>>> import numpy as np
>>> import numpy.linalg as la
>>> np.set_printoptions(precision=2, suppress=True, linewidth=140, sign=" ")
>>> def tidy(a):
...     return np.round(a, 2) + 0
... 
>>> E = np.loadtxt("a.csv", delimiter=",")
>>> E
array([[ 3.05,  2.  ,  3.  ,  3.  ],
       [ 3.  , -0.95,  3.  ,  3.  ],
       [-3.  ,  0.  ,  3.05, -1.  ],
       [ 3.  ,  2.  ,  3.  ,  3.05]])
>>> r0 = np.array([-1, 1, 2])
>>> tidy(np.array([np.convolve(row, r0, "same") for row in E]))
array([[ 1.05,  5.1 ,  4.  ,  9.  ],
       [ 3.95,  2.05, -1.9 ,  9.  ],
       [-3.  , -9.05,  4.05,  5.1 ],
       [ 1.  ,  5.  ,  3.95,  9.05]])
>>> tidy(np.correlate(E[0], E[2], "full"))
array([-3.05,  7.3 ,  3.1 , -3.  ,  3.15, -9.  , -9.  ])
>>> rng = np.random.default_rng(83629)
>>> idx = rng.permutation(4)
>>> print(idx)
[ 1  2  0  3]
>>> Y = E[idx][:, idx]
>>> np.diag(Y)
array([-0.95,  3.05,  3.05,  3.05])
>>> tidy(np.sort(np.abs(la.eigvals(Y))))
array([ 0.05,  2.48,  6.01,  6.01])
>>> np.allclose(Y, E)
False
>>> Y = E + rng.integers(-2, 3, (4, 3)) @ rng.integers(-2, 3, (3, 4))
>>> tidy(Y)
array([[ 0.05,  2.  ,  7.  ,  2.  ],
       [ 6.  , -3.95, 13.  ,  5.  ],
       [ 2.  , -4.  , 13.05, -2.  ],
       [ 2.  ,  1.  ,  9.  ,  3.05]])
>>> tidy(la.svd(Y - E, compute_uv=False))
array([ 17.14,   5.36,   2.38,   0.  ])
>>> la.matrix_rank(Y - E, tol=1e-8)
np.int64(3)
>>> np.abs(Y - E).sum(axis=1)
array([  8.,  18.,  20.,   8.])
>>> feats = np.load("x.npy")
>>> tidy(feats)
array([[-0.2 , -0.73],
       [ 0.65,  0.27],
       [-0.69,  0.57],
       [ 0.24,  0.26]])
>>> idx = rng.permutation(2)
>>> Y = feats[:, idx] * rng.choice([-1, 1], 2)
>>> tidy(Y)
array([[ 0.73, -0.2 ],
       [-0.27,  0.65],
       [-0.57, -0.69],
       [-0.26,  0.24]])
>>> left, _, Vh = la.svd(feats.T @ Y)
>>> print(tidy(left @ Vh))
[[ 0.  1.]
 [-1.  0.]]
>>> tidy(la.lstsq(feats, Y)[0])
array([[ 0.,  1.],
       [-1.,  0.]])
>>> C2 = feats.T @ feats
>>> tidy(np.diag(C2))
array([ 1.,  1.])
>>> tidy(np.trace(C2)), tidy((feats ** 2).sum())
(np.float64(2.0), np.float64(2.0))
>>> tidy(la.svd(feats, compute_uv=False) ** 2)
array([ 1.,  1.])
>>> np.allclose(C2, C2.T)
True
>>> r0, v = feats[3], feats[2]
>>> print(tidy(r0 @ v))
-0.02
>>> tidy(r0 @ r0)
np.float64(0.13)
>>> p = (r0 @ v) / (r0 @ r0) * r0
>>> tidy(la.norm(r0 + v) ** 2 + la.norm(r0 - v) ** 2)
np.float64(1.84)
>>> tidy(p)
array([-0.04, -0.05])
>>> la.matrix_rank(np.outer(r0, v))
np.int64(1)
>>> proj = feats @ la.solve(feats.T @ feats, feats.T)
>>> tidy(proj @ feats[:, 1])
array([-0.73,  0.27,  0.57,  0.26])
>>> tidy(la.eigvalsh(proj))
array([ 0.,  0.,  1.,  1.])
>>> tidy((np.eye(4) - proj) @ feats)
array([[ 0.,  0.],
       [ 0.,  0.],
       [ 0.,  0.],
       [ 0.,  0.]])
>>> arr = np.array([[0, 1, 1], [1, 0, 1], [1, 1, 0]])
>>> vals, V = la.eigh(arr)
>>> vec = np.array([1, 2, 3])
>>> print(tidy(V * np.maximum(vals, 0) @ V.T))
[[ 0.67  0.67  0.67]
 [ 0.67  0.67  0.67]
 [ 0.67  0.67  0.67]]
>>> (np.sign(V[:, -1].round(6)) == np.sign(V[0, -1].round(6))).astype(int)
array([ 1,  1,  1])
>>> np.abs(arr).sum(axis=1).max(), tidy(np.abs(vals).max())
(np.int64(2), np.float64(2.0))
>>> tidy(la.eigvalsh(arr[1:, 1:]))
array([-1.,  1.])
>>> tidy(V * np.abs(vals) @ V.T)
array([[ 1.33,  0.33,  0.33],
       [ 0.33,  1.33,  0.33],
       [ 0.33,  0.33,  1.33]])
>>> tidy(vec @ arr @ vec / (vec @ vec)), tidy(vals[0]), tidy(vals[-1])
(np.float64(1.57), np.float64(-1.0), np.float64(2.0))
>>> vals, V = la.eigh(arr)
>>> tidy(V.T @ arr @ V)
array([[-1.,  0.,  0.],
       [ 0., -1.,  0.],
       [ 0.,  0.,  2.]])
>>> (vals > 1e-8).sum(), (vals < -1e-8).sum()
(np.int64(1), np.int64(2))
>>> vals.sum(), np.trace(arr)
(np.float64(0.0), np.int64(0))
>>> tidy(la.eigvalsh(arr + 3 * np.eye(3)))
array([ 2.,  2.,  5.])
>>> np.allclose(arr @ arr.T, arr.T @ arr)
True
>>> (arr @ arr)[0]
array([ 2,  1,  1])
>>> np.sort(np.abs(np.fft.fft(arr[0]))), tidy(np.sort(la.svd(arr, compute_uv=False)))
(array([ 1.,  1.,  2.]), array([ 1.,  1.,  2.]))
>>> np.fft.fft(arr[0])
array([ 2.+0.j, -1.+0.j, -1.+0.j])
>>> left, s, Vh = la.svd(arr, full_matrices=False)
>>> tidy(np.sqrt((s ** 2).sum())), tidy(la.norm(arr))
(np.float64(2.45), np.float64(2.45))
>>> print(left.shape, s.shape, Vh.shape)
(3, 3) (3,) (3, 3)
>>> np.abs(left[:, 0]).round(6).argmax()
np.int64(0)
>>> tidy(left.T @ arr @ Vh.T)
array([[ 2.,  0.,  0.],
       [ 0.,  1.,  0.],
       [ 0.,  0.,  1.]])
>>> print(tidy(np.cumsum(s ** 2) / np.sum(s ** 2)))
[ 0.67  0.83  1.  ]
>>> tidy(s)
array([ 2.,  1.,  1.])
>>> tidy(np.abs(Vh[0]))
array([ 0.58,  0.58,  0.58])
>>> mat = np.array([[4, 2, 0, 0, 0, 0],
...     [2, -1, 0, 0, 0, 0],
...     [-5, -2, 0, 0, 0, 0],
...     [0, 0, 4, 2, 0, 0],
...     [0, 0, 2, -1, 0, 0],
...     [0, 0, -5, -2, 0, 0],
...     [0, 0, 0, 0, 4, 2],
...     [0, 0, 0, 0, 2, -1],
...     [0, 0, 0, 0, -5, -2]])
>>> Q, V = la.qr(mat[:, :5])[0], la.qr(mat[:, 5:])[0]
>>> s = la.svd(Q.T @ V, compute_uv=False)
>>> tidy(la.norm(Q @ Q.T - V @ V.T, 2))
np.float64(1.0)
>>> W = np.array([[-1, 2, -2],
...     [0, 2, 0],
...     [1, -2, 0],
...     [2, 2, -1],
...     [1, -2, -1],
...     [2, 2, 0]])
>>> beta = np.array([0, -2, 1])
>>> H = np.maximum(mat @ W + beta, 0)
>>> tidy((H > 0).mean(axis=0))
array([ 0.33,  0.33,  0.44])
>>> (H > 0).astype(int)
array([[ 0,  1,  0],
       [ 0,  0,  0],
       [ 1,  0,  1],
       [ 1,  0,  0],
       [ 0,  0,  1],
       [ 0,  1,  1],
       [ 1,  0,  0],
       [ 0,  0,  0],
       [ 0,  1,  1]])
>>> la.matrix_rank(H)
np.int64(3)
>>> basis = np.array([[4, 4], [0, 1], [1, 5]])
>>> (H @ basis).round(6).argmax(axis=1)
array([ 1,  0,  1,  0,  1,  1,  0,  0,  1])
>>> H @ basis
array([[  0,  10],
       [  0,   0],
       [ 31,  75],
       [ 32,  32],
       [  2,  10],
       [  3,  19],
       [ 32,  32],
       [  0,   0],
       [  6,  34]])
>>> Y = np.c_[mat[:, :3] @ np.array([[0, 1, 0], [0, 2, 1], [1, 0, 0]]), np.array([1, -3, -2, 0, 0, -8, -8, -9, -2])]
>>> Y
array([[ 0,  8,  2,  1],
       [ 0,  0, -1, -3],
       [ 0, -9, -2, -2],
       [ 4,  0,  0,  0],
       [ 2,  0,  0,  0],
       [-5,  0,  0, -8],
       [ 0,  0,  0, -8],
       [ 0,  0,  0, -9],
       [ 0,  0,  0, -2]])
>>> tidy(la.norm(Y - mat @ la.lstsq(mat, Y)[0], axis=0))
array([  0. ,   0. ,   0. ,  10.2])
>>> tidy(la.norm(la.qr(mat)[0].T @ Y, axis=0) ** 2 / ((Y ** 2).sum(axis=0) + 1e-12))
array([ 1.  ,  1.  ,  1.  ,  0.54])
>>> th = np.radians(7)
>>> R = np.eye(6)
>>> R[5, 5] = R[2, 2] = np.cos(th)
>>> R[5, 2], R[2, 5] = -np.sin(th), np.sin(th)
>>> tidy(R)
array([[ 1.  ,  0.  ,  0.  ,  0.  ,  0.  ,  0.  ],
       [ 0.  ,  1.  ,  0.  ,  0.  ,  0.  ,  0.  ],
       [ 0.  ,  0.  ,  0.99,  0.  ,  0.  ,  0.12],
       [ 0.  ,  0.  ,  0.  ,  1.  ,  0.  ,  0.  ],
       [ 0.  ,  0.  ,  0.  ,  0.  ,  1.  ,  0.  ],
       [ 0.  ,  0.  , -0.12,  0.  ,  0.  ,  0.99]])
>>> Y = mat @ R.T
>>> tidy(la.det(R)), tidy(np.trace(R))
(np.float64(1.0), np.float64(5.99))
>>> tidy(la.svd(mat, compute_uv=False)), tidy(la.svd(Y, compute_uv=False))
(array([ 7.15,  7.15,  7.15,  1.71,  1.71,  1.71]), array([ 7.15,  7.15,  7.15,  1.71,  1.71,  1.71]))
>>> tidy(la.det(R))
np.float64(1.0)
>>> np.flatnonzero(la.matrix_power((R != 0) + (R.T != 0) + np.eye(6), 6)[4])
array([ 4])
>>> (la.matrix_power((R != 0) + (R.T != 0) + np.eye(6), 6) > 0).astype(int)
array([[ 1,  0,  0,  0,  0,  0],
       [ 0,  1,  0,  0,  0,  0],
       [ 0,  0,  1,  0,  0,  1],
       [ 0,  0,  0,  1,  0,  0],
       [ 0,  0,  0,  0,  1,  0],
       [ 0,  0,  1,  0,  0,  1]])
>>> M = np.load("data.npy")
>>> M
array([[ 6., -3.,  0.],
       [ 0.,  7.,  8.],
       [ 0.,  6.,  9.]])
>>> Q, R = la.qr(M)
>>> tidy(R)
array([[  6.  ,  -3.  ,   0.  ],
       [  0.  ,  -9.22, -11.93],
       [  0.  ,   0.  ,   1.63]])
>>> tidy(Q @ R)
array([[ 6., -3.,  0.],
       [ 0.,  7.,  8.],
       [ 0.,  6.,  9.]])
>>> print(tidy(np.abs(np.diag(R))))
[ 6.    9.22  1.63]
>>> tidy(Q.T @ Q)
array([[ 1.,  0.,  0.],
       [ 0.,  1.,  0.],
       [ 0.,  0.,  1.]])
>>> np.trace(Q @ Q.T)
np.float64(3.0)
>>> M.sum(axis=1)
array([  3.,  15.,  15.])
>>> M - M[0]
array([[ 0.,  0.,  0.],
       [-6., 10.,  8.],
       [-6.,  9.,  9.]])
>>> tidy(la.norm(M))
np.float64(16.58)
>>> r0 = np.array([-1, 1, -2])
>>> A = 4 * np.eye(3) + np.outer(r0, r0)
>>> print(A)
[[ 5. -1.  2.]
 [-1.  5. -2.]
 [ 2. -2.  8.]]
>>> Q = A.astype(float).copy()
>>> for j in range(3):
...     Q[:, j] -= Q[:, :j] @ (Q[:, :j].T @ Q[:, j])
...     Q[:, j] /= la.norm(Q[:, j])
... 
>>> tidy(Q.T @ Q)
array([[ 1.,  0.,  0.],
       [ 0.,  1.,  0.],
       [ 0.,  0.,  1.]])
>>> tidy(Q)
array([[ 0.91,  0.28, -0.3 ],
       [-0.18,  0.94,  0.3 ],
       [ 0.37, -0.22,  0.9 ]])
>>> idx = rng.permutation(3)
>>> Y = Q[:, idx] * rng.choice([-1, 1], 3)
>>> tidy(Y)
array([[-0.28,  0.91, -0.3 ],
       [-0.94, -0.18,  0.3 ],
       [ 0.22,  0.37,  0.9 ]])
>>> left, _, Vh = la.svd(Q.T @ Y)
>>> tidy(la.lstsq(Q, Y)[0])
array([[ 0.,  1.,  0.],
       [-1.,  0.,  0.],
       [ 0.,  0.,  1.]])
>>> idx
array([ 1,  0,  2])
>>> Q, V = la.qr(Y[:, :2])[0], la.qr(Y[:, 2:])[0]
>>> s = la.svd(Q.T @ V, compute_uv=False)
>>> tidy(s)
array([ 0.])
>>> tidy(np.degrees(np.arccos(s.clip(0, 1))))
array([ 90.])
>>> print((s > 0.9).sum())
0
>>> vec = np.array([5, 0, 1])
>>> h1 = np.maximum(A @ vec, 0)
>>> np.maximum(A @ vec, 0) - np.maximum(-A @ vec, 0)
array([27., -7., 18.])
>>> np.flatnonzero(h1 > 1e-9)
array([ 0,  2])
>>> np.maximum(A @ (3 * vec), 0)
array([ 81.,   0.,  54.])
>>> data = np.array([[0.05, 0.0, 2.0, 0.0],
...     [0.0, 1.05, 2.0, 2.0],
...     [1.0, 1.0, 1.05, 1.0],
...     [0.0, 0.0, 2.0, 0.05]])
>>> data
array([[ 0.05,  0.  ,  2.  ,  0.  ],
       [ 0.  ,  1.05,  2.  ,  2.  ],
       [ 1.  ,  1.  ,  1.05,  1.  ],
       [ 0.  ,  0.  ,  2.  ,  0.05]])
>>> np.argwhere(np.triu(arr))
array([[ 0,  1],
       [ 0,  2],
       [ 1,  2]])
>>> np.trace(arr @ arr @ arr) // 6
np.int64(1)
>>> L = np.diag(arr.sum(axis=1)) - arr
>>> L @ np.ones(3)
array([ 0.,  0.,  0.])
>>> la.matrix_rank(L)
np.int64(2)
>>> round(la.det(L[1:, 1:]))
3
>>> L
array([[ 2, -1, -1],
       [-1,  2, -1],
       [-1, -1,  2]])
>>> vec = np.array([-3, 2, 2, -3])
>>> print((data @ vec).argmax())
0
>>> data @ np.ones(4)
array([ 2.05,  5.05,  4.05,  2.05])
>>> tidy(data @ (2 * vec))
array([ 7.7,  0.2, -3.8,  7.7])
>>> tidy(data @ vec)
array([ 3.85,  0.1 , -1.9 ,  3.85])
>>> data @ np.eye(4)[3]
array([ 0.  ,  2.  ,  1.  ,  0.05])
>>> Y = data / np.sqrt((data ** 2).mean(axis=1, keepdims=True))
>>> tidy(Y[0])
array([ 0.05,  0.  ,  2.  ,  0.  ])
>>> tidy(la.norm(Y, axis=1))
array([ 2.,  2.,  2.,  2.])
>>> la.matrix_rank(Y) == la.matrix_rank(data)
np.True_
>>> print(tidy(data - data.mean(axis=1, keepdims=True)))
[[-0.46 -0.51  1.49 -0.51]
 [-1.26 -0.21  0.74  0.74]
 [-0.01 -0.01  0.04 -0.01]
 [-0.51 -0.51  1.49 -0.46]]
>>> Y = np.array([[2, 8, 2, 8], [5, 6, 4, 0], [-1, -6, 4, -4]])
>>> W0 = Y.T @ Y
>>> W0
array([[  30,   52,   20,   20],
       [  52,  136,   16,   88],
       [  20,   16,   36,    0],
       [  20,   88,    0,   80]])
>>> print(np.unique(W0.round(6), axis=0).shape)
(4, 4)
>>> np.abs(np.diag(la.qr(W0)[1])) > 1e-9
array([ True,  True,  True, False])
>>> tidy(np.trace(la.pinv(W0) @ W0))
np.float64(3.0)
